$ python3 -q
>>> import numpy as np
>>> np.set_printoptions(precision=3, suppress=True, linewidth=160)
>>> K = np.load("x.npy")
>>> K
array([[0.429, 0.286, 0.   , 0.143, 0.143],
       [0.   , 0.4  , 0.2  , 0.4  , 0.   ],
       [0.222, 0.222, 0.222, 0.222, 0.111],
       [0.   , 0.167, 0.333, 0.333, 0.167],
       [0.167, 0.333, 0.167, 0.   , 0.333]])
>>> O, r_ = np.linalg.qr(K)
>>> np.abs(np.diag(r_))
array([0.511, 0.481, 0.276, 0.265, 0.093])
>>> np.allclose(r_.T @ r_, K.T @ K)
True
>>> r_
array([[-0.511, -0.445, -0.151, -0.217, -0.277],
       [ 0.   , -0.481, -0.36 , -0.435, -0.168],
       [ 0.   ,  0.   , -0.276, -0.186, -0.121],
       [ 0.   ,  0.   ,  0.   , -0.265,  0.208],
       [ 0.   ,  0.   ,  0.   ,  0.   ,  0.093]])
>>> vec = np.array([1, 2, 5, 6, 8])
>>> y = r_ @ vec
>>> y
array([-5.672, -6.719, -3.462,  0.072,  0.747])
>>> np.linalg.solve(r_, -1 * y)
array([-1., -2., -5., -6., -8.])
>>> np.linalg.solve(r_, y + r_[:, 4])
array([1., 2., 5., 6., 9.])
>>> vec = np.array([2, 2, -2, 2, 0])
>>> y = K @ vec
>>> y
array([1.714, 1.2  , 0.889, 0.333, 0.667])
>>> np.round(np.linalg.solve(K.T, K[2]), 3) + 0
array([0., 0., 1., 0., 0.])
>>> np.linalg.solve(K, y + K[:, 4])
array([ 2.,  2., -2.,  2.,  1.])
>>> np.round(np.linalg.solve(K, K[:, 3]), 3) + 0
array([0., 0., 0., 1., 0.])
>>> M = np.load("arr.npy")
>>> M
array([[ 5,  6,  7,  8,  9],
       [10, 11, 12, 13, 14]])
>>> Y = K / np.linalg.norm(K, axis=1, keepdims=True)
>>> cov = Y @ Y.T
>>> (cov - 2 * np.eye(5)).round(6).argmax(axis=1)
array([2, 3, 3, 2, 2])
>>> (np.abs(cov) > 0.9).astype(int)
array([[1, 0, 0, 0, 0],
       [0, 1, 0, 0, 0],
       [0, 0, 1, 0, 0],
       [0, 0, 0, 1, 0],
       [0, 0, 0, 0, 1]])
>>> cov = M.T @ M
>>> np.trace(cov), (M ** 2).sum()
(np.int64(985), np.int64(985))
>>> np.linalg.matrix_rank(cov)
np.int64(2)
>>> np.round(np.linalg.eigvalsh(cov)[::-1], 3) + 0
array([983.729,   1.271,   0.   ,   0.   ,   0.   ])
>>> np.diag(cov)
array([125, 157, 193, 233, 277])
>>> cov
array([[125, 140, 155, 170, 185],
       [140, 157, 174, 191, 208],
       [155, 174, 193, 212, 231],
       [170, 191, 212, 233, 254],
       [185, 208, 231, 254, 277]])
>>> rk = np.linalg.matrix_rank(cov)
>>> rk
np.int64(2)
>>> null = np.linalg.svd(cov)[2][rk:].T
>>> [int(np.linalg.matrix_rank(cov[:i])) for i in range(1, len(cov) + 1)]
[1, 2, 2, 2, 2]
>>> [int(np.linalg.matrix_rank(cov[:, :j + 1])) for j in range(5)]
[1, 2, 2, 2, 2]
>>> np.round(null @ null.T, 3) + 0
array([[ 0.4, -0.4, -0.2,  0. ,  0.2],
       [-0.4,  0.7, -0.2, -0.1,  0. ],
       [-0.2, -0.2,  0.8, -0.2, -0.2],
       [ 0. , -0.1, -0.2,  0.7, -0.4],
       [ 0.2,  0. , -0.2, -0.4,  0.4]])
>>> null.shape
(5, 3)
>>> np.allclose(cov @ null, 0)
True
>>> np.round(cov @ null, 3) + 0
array([[0., 0., 0.],
       [0., 0., 0.],
       [0., 0., 0.],
       [0., 0., 0.],
       [0., 0., 0.]])
>>> [int(np.linalg.matrix_rank(np.delete(cov, i, axis=0))) for i in range(5)]
[2, 2, 2, 2, 2]
>>> U, sv, VT = np.linalg.svd(M)
>>> sv
array([31.364,  1.127])
>>> Y = U[:, :1] @ np.diag(sv[:1]) @ VT[:1]
>>> round(np.abs(M - Y).max(), 3)
np.float64(0.668)
>>> round(np.linalg.norm(M - Y) / np.linalg.norm(M), 3)
np.float64(0.036)
>>> np.linalg.matrix_rank(Y)
np.int64(1)
>>> vec = np.array([2, 0, 0, 1, 1])
>>> h1 = np.maximum(M @ vec, 0)
>>> M.T @ h1
array([605, 679, 753, 827, 901])
>>> h1
array([27, 47])
>>> M * (h1 > 1e-9)[:, None]
array([[ 5,  6,  7,  8,  9],
       [10, 11, 12, 13, 14]])
>>> J = np.loadtxt("block6.csv", delimiter=",")
>>> J
array([[ 0.664, -0.067, -0.47 , -0.336, -0.47 ],
       [-0.067,  0.987, -0.094, -0.067, -0.094],
       [-0.47 , -0.094,  0.342, -0.47 , -0.658],
       [-0.336, -0.067, -0.47 ,  0.664, -0.47 ],
       [-0.47 , -0.094, -0.658, -0.47 ,  0.342]])
>>> # symmetric
>>> w, V = np.linalg.eig(J)
>>> np.round(J @ V[:, 0] - w[0] * V[:, 0], 3) + 0
array([0., 0., 0., 0., 0.])
>>> np.round(np.prod(w), 3)
np.float64(-1.0)
>>> np.sort(np.linalg.eigvals(J.T))
array([-1.,  1.,  1.,  1.,  1.])
>>> np.sort(np.linalg.eigvals(np.linalg.inv(J)))
array([-1.,  1.,  1.,  1.,  1.])
>>> np.linalg.pinv(J)
array([[ 0.664, -0.067, -0.47 , -0.336, -0.47 ],
       [-0.067,  0.987, -0.094, -0.067, -0.094],
       [-0.47 , -0.094,  0.342, -0.47 , -0.658],
       [-0.336, -0.067, -0.47 ,  0.664, -0.47 ],
       [-0.47 , -0.094, -0.658, -0.47 ,  0.342]])
>>> round(J[:, 4] @ J[:, 2], 3)
np.float64(-0.0)
>>> np.linalg.norm(J, axis=0)
array([1., 1., 1., 1., 1.])
>>> np.round(J @ J.T, 3) + 0
array([[1., 0., 0., 0., 0.],
       [0., 1., 0., 0., 0.],
       [0., 0., 1., 0., 0.],
       [0., 0., 0., 1., 0.],
       [0., 0., 0., 0., 1.]])
>>> np.linalg.svd(J, compute_uv=False)
array([1., 1., 1., 1., 1.])
>>> np.round(J.T @ J, 3) + 0
array([[1., 0., 0., 0., 0.],
       [0., 1., 0., 0., 0.],
       [0., 0., 1., 0., 0.],
       [0., 0., 0., 1., 0.],
       [0., 0., 0., 0., 1.]])
>>> w, V = np.linalg.eigh(J)
>>> np.linalg.eigvalsh(J + 3 * np.eye(5))
array([2., 4., 4., 4., 4.])
>>> w.sum(), np.trace(J)
(np.float64(3.0), np.float64(3.0))
>>> (w > 1e-8).sum(), (w < -1e-8).sum()
(np.int64(4), np.int64(1))
>>> np.linalg.svd(J, compute_uv=False)
array([1., 1., 1., 1., 1.])
>>> V @ np.diag(w) @ V.T
array([[ 0.664, -0.067, -0.47 , -0.336, -0.47 ],
       [-0.067,  0.987, -0.094, -0.067, -0.094],
       [-0.47 , -0.094,  0.342, -0.47 , -0.658],
       [-0.336, -0.067, -0.47 ,  0.664, -0.47 ],
       [-0.47 , -0.094, -0.658, -0.47 ,  0.342]])
>>> w
array([-1.,  1.,  1.,  1.,  1.])
>>> np.round(V.T @ V, 3) + 0
array([[1., 0., 0., 0., 0.],
       [0., 1., 0., 0., 0.],
       [0., 0., 1., 0., 0.],
       [0., 0., 0., 1., 0.],
       [0., 0., 0., 0., 1.]])
>>> cov = J.T @ J
>>> np.linalg.matrix_rank(cov)
np.int64(5)
>>> cov.round(3) + 0
array([[1., 0., 0., 0., 0.],
       [0., 1., 0., 0., 0.],
       [0., 0., 1., 0., 0.],
       [0., 0., 0., 1., 0.],
       [0., 0., 0., 0., 1.]])
>>> np.diag(cov)
array([1., 1., 1., 1., 1.])
